$ python3 -q
>>> import numpy as np
>>> from numpy import linalg as LA
>>> np.set_printoptions(suppress=True, linewidth=160)
>>> F = np.array([[5, 5, 3, 2], [2, 1, 4, 0], [0, 5, 5, 4], [4, 3, 3, 2], [0, 0, 3, 0]])
>>> F[:, 3] = -2 * F[:, 1]
>>> print(F)
[[  5   5   3 -10]
 [  2   1   4  -2]
 [  0   5   5 -10]
 [  4   3   3  -6]
 [  0   0   3   0]]
>>> x = np.array([5, -1, -7, -7])
>>> a = np.maximum(F @ x, 0)
>>> print(np.maximum(F @ (3 * x), 0))
[207   0  90 114   0]
>>> print(F * (a > 1e-9)[:, None])
[[  5   5   3 -10]
 [  0   0   0   0]
 [  0   5   5 -10]
 [  4   3   3  -6]
 [  0   0   0   0]]
>>> rank = LA.matrix_rank(F)
>>> print(rank)
3
>>> ns = LA.svd(F)[2][rank:].T
>>> print(np.allclose(F @ ns, 0))
True
>>> print([int(LA.matrix_rank(np.delete(F, i, axis=0))) for i in range(5)])
[3, 3, 3, 3, 3]
>>> print(np.round(ns @ ns.T, 2) + 0)
[[0.  0.  0.  0. ]
 [0.  0.8 0.  0.4]
 [0.  0.  0.  0. ]
 [0.  0.4 0.  0.2]]
>>> print(np.round(ns[:, 0] / ns[np.abs(ns[:, 0]).round(6).argmax(), 0], 2) + 0)
[0.  1.  0.  0.5]
>>> print([int(LA.matrix_rank(F[:, :j + 1])) for j in range(4)])
[1, 2, 3, 3]
>>> def softmax(z):
...     e = np.exp(z - z.max(axis=-1, keepdims=True))
...     return e / e.sum(axis=-1, keepdims=True)
... 
>>> print(np.round(softmax(F).sum(axis=1), 2))
[1. 1. 1. 1. 1.]
>>> print(np.round(softmax(F[2]), 2) + 0)
[0.  0.5 0.5 0. ]
>>> print(np.round(softmax(10 * F[2]), 2) + 0)
[0.  0.5 0.5 0. ]
>>> print(np.round(softmax(F[2] + 3), 2) + 0)
[0.  0.5 0.5 0. ]
>>> S = F @ F.T / np.sqrt(4)
>>> print(softmax(S).round(6).argmax(axis=1))
[0 0 2 0 2]
>>> print(np.round(softmax(S + np.triu(np.full(S.shape, -np.inf), 1)), 2) + 0)
[[1.   0.   0.   0.   0.  ]
 [1.   0.   0.   0.   0.  ]
 [0.01 0.   0.99 0.   0.  ]
 [1.   0.   0.   0.   0.  ]
 [0.04 0.16 0.73 0.04 0.04]]
